% python3 -q
>>> import numpy as np
>>> np.set_printoptions(precision=2, suppress=True, linewidth=160)
>>> A = np.load("dump.npy")
>>> A
array([[0., 0., 0., 0., 0., 2., 0., 0., 1.],
       [0., 0., 0., 0., 0., 0., 1., 2., 2.],
       [0., 0., 0., 0., 0., 0., 0., 1., 2.],
       [0., 0., 0., 0., 0., 1., 2., 0., 2.],
       [0., 0., 0., 0., 0., 0., 2., 2., 0.],
       [2., 0., 0., 1., 0., 0., 0., 0., 0.],
       [0., 1., 0., 2., 2., 0., 0., 0., 0.],
       [0., 2., 1., 0., 2., 0., 0., 0., 0.],
       [1., 2., 2., 2., 0., 0., 0., 0., 0.]])
>>> np.all(np.linalg.eigvalsh(A) > 0)
np.False_
>>> left, sv, VT = np.linalg.svd(A)
>>> V = VT[:(sv > 1e-8).sum()]
>>> rng = np.random.default_rng(2970)
>>> x = A[7] + 4 * A[1] + rng.integers(2) * np.eye(9)[4]
>>> x
array([0., 2., 1., 0., 3., 0., 4., 8., 8.])
>>> np.round(V.T @ V, 2) + 0
array([[ 1.  ,  0.  ,  0.  ,  0.  ,  0.  ,  0.  ,  0.  ,  0.  ,  0.  ],
       [ 0.  ,  0.56,  0.44,  0.  ,  0.22,  0.  ,  0.  ,  0.  ,  0.  ],
       [ 0.  ,  0.44,  0.56,  0.  , -0.22,  0.  ,  0.  ,  0.  ,  0.  ],
       [ 0.  ,  0.  ,  0.  ,  1.  ,  0.  ,  0.  ,  0.  ,  0.  ,  0.  ],
       [ 0.  ,  0.22, -0.22,  0.  ,  0.89,  0.  ,  0.  ,  0.  ,  0.  ],
       [ 0.  ,  0.  ,  0.  ,  0.  ,  0.  ,  1.  ,  0.  ,  0.  ,  0.  ],
       [ 0.  ,  0.  ,  0.  ,  0.  ,  0.  ,  0.  ,  1.  ,  0.  ,  0.  ],
       [ 0.  ,  0.  ,  0.  ,  0.  ,  0.  ,  0.  ,  0.  ,  1.  ,  0.  ],
       [ 0.  ,  0.  ,  0.  ,  0.  ,  0.  ,  0.  ,  0.  ,  0.  ,  1.  ]])
>>> w, V = np.linalg.eigh(A)
>>> w.round(2) + 0
array([-4.83, -2.67, -1.97, -1.3 ,  0.  ,  1.3 ,  1.97,  2.67,  4.83])
>>> np.abs(V[:, -1]).round(6).argmax()
np.int64(8)
>>> idx = rng.permutation(9)
>>> idx
array([6, 7, 3, 4, 2, 1, 8, 5, 0])
>>> B = A[idx][:, idx]
>>> np.allclose(B, A)
False
>>> np.round(np.sort(np.abs(np.linalg.eigvals(B))), 2) + 0
array([0.  , 1.3 , 1.3 , 1.97, 1.97, 2.67, 2.67, 4.83, 4.83])
>>> np.diag(B)
array([0., 0., 0., 0., 0., 0., 0., 0., 0.])
>>> M = np.vander(np.arange(7) - 4, 4, increasing=True)
>>> M
array([[  1,  -4,  16, -64],
       [  1,  -3,   9, -27],
       [  1,  -2,   4,  -8],
       [  1,  -1,   1,  -1],
       [  1,   0,   0,   0],
       [  1,   1,   1,   1],
       [  1,   2,   4,   8]])
>>> left, sv, VT = np.linalg.svd(M)
>>> np.argmax(sv[:-1] / (sv[1:] + 1e-6)) + 1
np.int64(1)
>>> sv
array([72.88,  6.9 ,  2.67,  1.41])
>>> B = left[:, :1] @ np.diag(sv[:1]) @ VT[:1]
>>> np.linalg.matrix_rank(M, rtol=0.05)
np.int64(2)
>>> round(float(np.abs(M - B).max()), 2)
5.71
>>> np.linalg.matrix_rank(B)
np.int64(1)
>>> round(float(np.linalg.norm(M - B) / np.linalg.norm(M)), 2)
0.1
>>> np.linalg.cond(M) > 100
np.False_
>>> np.abs(np.linalg.svd(M)[2][-1])
array([0.93, 0.23, 0.26, 0.07])
>>> B = np.c_[M[:, :3] @ np.array([[1, 0, 0], [0, 1, 2], [0, 0, 0]]), np.array([-1, -1, -2, 0, 2, -1, 3])]
>>> B
array([[ 1, -4, -8, -1],
       [ 1, -3, -6, -1],
       [ 1, -2, -4, -2],
       [ 1, -1, -2,  0],
       [ 1,  0,  0,  2],
       [ 1,  1,  2, -1],
       [ 1,  2,  4,  3]])
>>> np.round(np.linalg.norm(B - M @ np.linalg.lstsq(M, B)[0], axis=0), 2) + 0
array([0.  , 0.  , 0.  , 3.11])
>>> np.linalg.norm(np.linalg.qr(M)[0].T @ B, axis=0) ** 2 / ((B ** 2).sum(axis=0) + 1e-12)
array([1.  , 1.  , 1.  , 0.52])
>>> F = np.load("out10.npy")
>>> F
array([[ 0.22, -0.23,  0.01,  0.27, -0.25, -0.4 , -0.43],
       [-0.45,  0.41,  0.33,  0.  ,  0.96,  0.55,  1.25],
       [-1.  ,  0.13,  0.21,  0.56,  0.45, -0.2 ,  0.64],
       [ 0.69, -0.44, -0.45, -0.28, -0.62, -0.1 , -0.76],
       [ 1.22, -0.34, -0.08, -0.03, -0.25, -0.05, -0.33],
       [-0.27, -0.38, -0.18, -0.3 , -0.58, -0.33, -0.88],
       [ 0.03, -0.17,  0.  ,  0.08, -1.08, -0.71, -1.13],
       [ 0.04, -0.29, -0.34, -0.18, -0.41, -0.24, -0.57],
       [ 0.05, -0.47, -0.77, -0.93, -1.81, -0.4 , -2.02],
       [ 0.2 , -0.44, -0.33, -0.03, -0.81, -0.47, -0.95],
       [ 0.14,  0.01,  0.07, -0.16, -0.1 ,  0.04, -0.22],
       [ 1.5 , -0.23, -0.08,  0.33, -0.36, -0.2 , -0.37],
       [ 1.36, -0.33, -0.11,  0.15, -0.25, -0.16, -0.26],
       [-0.42,  0.62,  0.4 , -0.01,  0.67,  0.47,  0.89]])
>>> idx = rng.permutation(7)
>>> B = F[:, idx] * rng.choice([-1, 1], 7)
>>> B
array([[-0.25,  0.4 ,  0.01, -0.22, -0.43, -0.23, -0.27],
       [ 0.96, -0.55,  0.33,  0.45,  1.25,  0.41, -0.  ],
       [ 0.45,  0.2 ,  0.21,  1.  ,  0.64,  0.13, -0.56],
       [-0.62,  0.1 , -0.45, -0.69, -0.76, -0.44,  0.28],
       [-0.25,  0.05, -0.08, -1.22, -0.33, -0.34,  0.03],
       [-0.58,  0.33, -0.18,  0.27, -0.88, -0.38,  0.3 ],
       [-1.08,  0.71,  0.  , -0.03, -1.13, -0.17, -0.08],
       [-0.41,  0.24, -0.34, -0.04, -0.57, -0.29,  0.18],
       [-1.81,  0.4 , -0.77, -0.05, -2.02, -0.47,  0.93],
       [-0.81,  0.47, -0.33, -0.2 , -0.95, -0.44,  0.03],
       [-0.1 , -0.04,  0.07, -0.14, -0.22,  0.01,  0.16],
       [-0.36,  0.2 , -0.08, -1.5 , -0.37, -0.23, -0.33],
       [-0.25,  0.16, -0.11, -1.36, -0.26, -0.33, -0.15],
       [ 0.67, -0.47,  0.4 ,  0.42,  0.89,  0.62,  0.01]])
>>> left, _, VT = np.linalg.svd(F.T @ B)
>>> idx
array([4, 5, 2, 0, 6, 1, 3])
>>> Z = F[[5, 0]].astype(float)
>>> for _ in range(3):
...     idx = np.linalg.norm(F[:, None] - Z, axis=-1).argmin(axis=1)
...     Z = np.array([F[idx == j].mean(axis=0) for j in range(2)])
... 
>>> idx
array([1, 1, 1, 0, 1, 0, 0, 0, 0, 0, 1, 1, 1, 1])
>>> np.bincount(idx)
array([6, 8])
>>> Z[1] - Z[0]
array([0.2 , 0.37, 0.44, 0.41, 0.99, 0.38, 1.2 ])
>>> np.abs(Z[1] - Z[0]).argmax()
np.int64(6)
>>> proj = F @ np.linalg.solve(F.T @ F, F.T)
>>> np.round(np.linalg.eigvalsh(proj), 2) + 0
array([0., 0., 0., 0., 0., 0., 0., 1., 1., 1., 1., 1., 1., 1.])
>>> proj @ F[:, 4]
array([-0.25,  0.96,  0.45, -0.62, -0.25, -0.58, -1.08, -0.41, -1.81, -0.81, -0.1 , -0.36, -0.25,  0.67])
>>> Xc = F - F.mean(axis=0)
>>> left, sv, VT = np.linalg.svd(Xc, full_matrices=False)
>>> np.abs(VT[-1])
array([0.12, 0.34, 0.24, 0.43, 0.26, 0.74, 0.13])
>>> np.round((sv ** 2).sum() ** 2 / (sv ** 4).sum(), 2)
np.float64(1.79)
>>> np.abs(left[:, 0]).argmax()
np.int64(1)
>>> np.round(Xc.mean(axis=0), 2) + 0
array([0., 0., 0., 0., 0., 0., 0.])
>>> Xc = (F - F.mean(axis=0)) / F.std(axis=0)
>>> Xc.std(axis=0)
array([1., 1., 1., 1., 1., 1., 1.])
>>> beta = np.linalg.lstsq(np.delete(Xc, 3, axis=1), Xc[:, 3])[0]
>>> np.round(1 - np.var(Xc[:, 3] - np.delete(Xc, 3, axis=1) @ beta), 2)
np.float64(0.98)
>>> m1 = np.loadtxt("mat.csv", delimiter=",")
>>> m1
array([[  1.,   2.,   0.,   2.,  -4.,  -3.,  -2.,   0.],
       [  5.,   0.,  -2.,   2.,  -5.,  -2.,   3.,   4.],
       [  5.,   0.,  -3.,   3.,  -8.,  -5.,   0.,   7.],
       [  4.,   3.,  -8.,   7.,  -6.,  -6.,  -5.,   6.],
       [  9.,   1., -13.,   8.,  -3.,  -6.,  -4.,   1.],
       [  6.,  -4., -12.,   5.,  -3.,  -2.,  -7.,   6.],
       [ 11.,  -7., -11.,   3.,  -3.,  -7.,  -4.,  11.],
       [  9.,  -6.,  -6.,   3.,  -2.,  -7.,   0.,  12.],
       [  8.,  -4.,  -3.,   0.,  -7.,  -9.,   1.,  16.],
       [ 12.,  -4.,  -1.,   3.,  -9.,  -8.,   3.,  14.],
       [ 17.,  -5.,   4.,   5., -11., -10.,   4.,  18.],
       [ 18.,  -8.,   3.,   7., -12.,  -8.,  -1.,  18.],
       [ 22.,  -9.,   1.,   5., -15., -10.,  -6.,  13.],
       [ 26., -10.,   4.,  10., -11., -10.,  -6.,  10.],
       [ 28., -13.,   8.,  14., -16., -12.,  -3.,  10.],
       [ 26., -10.,  13.,  19., -21., -12.,  -7.,   5.],
       [ 23., -13.,   9.,  19., -17., -14.,  -6.,   8.],
       [ 26., -16.,   8.,  17., -19., -13.,  -2.,   5.],
       [ 27., -17.,   4.,  19., -21., -12.,   0.,   7.],
       [ 29., -22.,   8.,  17., -21., -10.,  -3.,   6.],
       [ 31., -20.,   4.,  16., -21.,  -8.,  -7.,   6.],
       [ 29., -16.,   1.,  19., -25.,  -4.,  -7.,   2.],
       [ 24., -21.,   3.,  22., -27.,  -3., -12.,  -2.],
       [ 26., -18.,  -1.,  27., -28.,  -3., -12.,  -7.],
       [ 25., -17.,  -5.,  30., -27.,  -3., -14.,  -5.],
       [ 26., -20., -10.,  28., -28.,  -4., -11.,  -7.],
       [ 23., -21.,  -8.,  27., -24.,  -5.,  -8., -12.],
       [ 22., -17.,  -6.,  32., -20.,   0.,  -5., -16.],
       [ 17., -22.,  -2.,  31., -19.,   2.,   0., -16.],
       [ 13., -27.,  -7.,  29., -17.,  -2.,   4., -17.],
       [ 12., -30.,  -8.,  30., -16.,  -4.,   6., -20.],
       [ 12., -28.,  -3.,  32., -16.,   0.,   3., -18.],
       [ 10., -25.,  -1.,  34., -16.,   0.,   5., -13.],
       [  9., -27.,  -4.,  38., -17.,  -1.,  10.,  -9.],
       [ 11., -29.,   0.,  36., -18.,   4.,  10.,  -4.],
       [ 10., -33.,  -4.,  36., -17.,   9.,  12.,  -4.],
       [  6., -29.,  -4.,  38., -18.,  11.,   7.,   1.],
       [  3., -28.,  -3.,  43., -22.,  10.,  11.,  -2.]])
>>> round(float(np.linalg.norm(m1) ** 2 / np.linalg.norm(m1, 2) ** 2), 2)
1.27
>>> round(np.linalg.norm(m1, "nuc"), 2)
np.float64(477.3)
>>> np.linalg.norm(m1, axis=1).argmax()
np.int64(37)
>>> round(np.linalg.norm(m1[4] - m1[7]), 2)
np.float64(16.19)
>>> idx = m1[:, 3] > np.median(m1[:, 3])
>>> f = m1[idx].mean(axis=0) - m1[~idx].mean(axis=0)
>>> idx.astype(int)
array([0, 0, 0, 0, 0, 0, 0, 0, 0, 0, 0, 0, 0, 0, 0, 0, 0, 0, 0, 0, 0, 0, 1, 1, 1, 1, 1, 1, 1, 1, 1, 1, 1, 1, 1, 1, 1, 1])
>>> f
array([ -1.35, -16.41,  -4.3 ,  22.84,  -8.81,   8.78,   3.06, -17.85])
>>> th = np.radians(45)
>>> R = np.eye(8)
>>> R[5, 5] = R[0, 0] = np.cos(th)
>>> R[5, 0], R[0, 5] = -np.sin(th), np.sin(th)
>>> R
array([[ 0.71,  0.  ,  0.  ,  0.  ,  0.  ,  0.71,  0.  ,  0.  ],
       [ 0.  ,  1.  ,  0.  ,  0.  ,  0.  ,  0.  ,  0.  ,  0.  ],
       [ 0.  ,  0.  ,  1.  ,  0.  ,  0.  ,  0.  ,  0.  ,  0.  ],
       [ 0.  ,  0.  ,  0.  ,  1.  ,  0.  ,  0.  ,  0.  ,  0.  ],
       [ 0.  ,  0.  ,  0.  ,  0.  ,  1.  ,  0.  ,  0.  ,  0.  ],
       [-0.71,  0.  ,  0.  ,  0.  ,  0.  ,  0.71,  0.  ,  0.  ],
       [ 0.  ,  0.  ,  0.  ,  0.  ,  0.  ,  0.  ,  1.  ,  0.  ],
       [ 0.  ,  0.  ,  0.  ,  0.  ,  0.  ,  0.  ,  0.  ,  1.  ]])
>>> B = m1 @ R.T
>>> np.linalg.svd(m1, compute_uv=False), np.linalg.svd(B, compute_uv=False)
(array([228.39,  95.55,  48.65,  35.87,  25.9 ,  18.72,  12.67,  11.54]), array([228.39,  95.55,  48.65,  35.87,  25.9 ,  18.72,  12.67,  11.54]))
>>> np.allclose(m1 @ m1.T, B @ B.T)
True
>>> K = np.load("run11.npy")
>>> K
array([[ 9,  0,  9,  9, -9],
       [-2, -8, -9, -2,  5],
       [-8, -5,  4,  3, -8],
       [-8,  5, -4,  5, -1],
       [ 2, -7,  6, -2,  7]])
>>> B = np.array([[-3, -1], [3, 1]])
>>> Z = np.kron(B, K)
>>> Z
array([[-27,   0, -27, -27,  27,  -9,   0,  -9,  -9,   9],
       [  6,  24,  27,   6, -15,   2,   8,   9,   2,  -5],
       [ 24,  15, -12,  -9,  24,   8,   5,  -4,  -3,   8],
       [ 24, -15,  12, -15,   3,   8,  -5,   4,  -5,   1],
       [ -6,  21, -18,   6, -21,  -2,   7,  -6,   2,  -7],
       [ 27,   0,  27,  27, -27,   9,   0,   9,   9,  -9],
       [ -6, -24, -27,  -6,  15,  -2,  -8,  -9,  -2,   5],
       [-24, -15,  12,   9, -24,  -8,  -5,   4,   3,  -8],
       [-24,  15, -12,  15,  -3,  -8,   5,  -4,   5,  -1],
       [  6, -21,  18,  -6,  21,   2,  -7,   6,  -2,   7]])
>>> np.round(np.linalg.norm(Z, 2), 2), np.round(np.linalg.norm(B, 2) * np.linalg.norm(K, 2), 2)
(np.float64(94.91), np.float64(94.91))
>>> K @ K
array([[ -81,   63,   27,  171, -225],
       [  96,   64,   56,  -49,   87],
       [-134,   91,  -71,  -19,  -44],
       [ -92,   12, -159,  -67,  117],
       [  14,  -33,  155,   26,  -50]])
>>> round(float(np.linalg.det(K)), 2)
-176337.0
>>> np.sort(np.abs(np.linalg.eigvals(K)))
array([ 7.4 ,  7.4 , 10.78, 17.28, 17.28])
>>> (K + K.T) / 2
array([[ 9. , -1. ,  0.5,  0.5, -3.5],
       [-1. , -8. , -7. ,  1.5, -1. ],
       [ 0.5, -7. ,  4. , -0.5, -1. ],
       [ 0.5,  1.5, -0.5,  5. , -1.5],
       [-3.5, -1. , -1. , -1.5,  7. ]])
>>> (K - K.T) / 2
array([[ 0. ,  1. ,  8.5,  8.5, -5.5],
       [-1. ,  0. , -2. , -3.5,  6. ],
       [-8.5,  2. ,  0. ,  3.5, -7. ],
       [-8.5,  3.5, -3.5,  0. ,  0.5],
       [ 5.5, -6. ,  7. , -0.5,  0. ]])
>>> idx = rng.permutation(5)
>>> idx
array([1, 2, 4, 0, 3])
>>> B = K[idx][:, idx]
>>> np.trace(B)
np.int64(17)
>>> B
array([[-8, -9,  5, -2, -2],
       [-5,  4, -8, -8,  3],
       [-7,  6,  7,  2, -2],
       [ 0,  9, -9,  9,  9],
       [ 5, -4, -1, -8,  5]])
>>> np.allclose(B, K)
False
>>> np.diag(B)
array([-8,  4,  7,  9,  5])
>>> x = np.array([0, 1, 0, 1, 2])
>>> np.linalg.norm(K @ x) <= np.linalg.norm(K, 2) * np.linalg.norm(x) + 1e-9
np.True_
>>> K @ x
array([ -9,   0, -18,   8,   5])
>>> K @ (2 * x)
array([-18,   0, -36,  16,  10])
>>> (K @ x).argmax()
np.int64(3)
